In [1]: import numpy as np

In [2]: import numpy.linalg as la

In [3]: np.set_printoptions(precision=2, suppress=True, linewidth=140, floatmode="fixed")

In [4]: arr = np.load("run14.npy")

In [5]: arr
Out[5]: 
array([[-1.92,  2.31,  0.00],
       [-2.84,  0.93,  0.28],
       [ 2.67,  1.36,  0.09],
       [ 1.17, -2.48, -1.21],
       [ 2.34, -0.99,  1.60],
       [-1.15,  1.88,  2.04],
       [-2.22, -0.66,  1.91],
       [-1.05,  2.52, -1.24],
       [-1.25, -1.95,  1.90],
       [ 2.00, -1.31,  1.81],
       [ 1.40, -0.76, -2.54],
       [-0.02,  1.52, -2.58],
       [ 2.59,  1.51,  0.01],
       [-1.60, -0.90, -2.37],
       [-0.92, -2.80, -0.59],
       [-2.30, -1.90,  0.31],
       [-0.55,  1.27, -2.66],
       [-0.19, -1.07, -2.80],
       [-0.40,  0.05, -2.97],
       [-2.53, -0.97,  1.29],
       [-1.51, -1.46,  2.14],
       [-0.57, -2.93, -0.27],
       [-2.05, -0.70, -2.08],
       [-0.51,  1.20,  2.70],
       [ 1.42, -0.40,  2.61],
       [-1.29, -2.43, -1.19],
       [-1.29,  2.34, -1.36],
       [-1.57, -2.35,  1.00],
       [-2.65, -0.98,  1.02],
       [-0.02, -1.65, -2.50],
       [-2.40, -1.20,  1.35],
       [ 1.58, -0.85,  2.40],
       [-1.08,  2.26,  1.65],
       [ 2.18,  1.96,  0.64],
       [-1.77,  2.33,  0.68],
       [-0.87, -1.65,  2.35],
       [-0.83,  0.50, -2.84]])

In [6]: Xs = (arr - arr.mean(axis=0)) / arr.std(axis=0)

In [7]: np.argwhere(np.abs(Xs) > 2)
Out[7]: array([[2, 0]])

In [8]: beta = la.lstsq(np.delete(Xs, 0, axis=1), Xs[:, 0])[0]

In [9]: beta.round(2) + 0
Out[9]: array([0.07, 0.00])

In [10]: np.abs(beta).argmax()
Out[10]: np.int64(0)
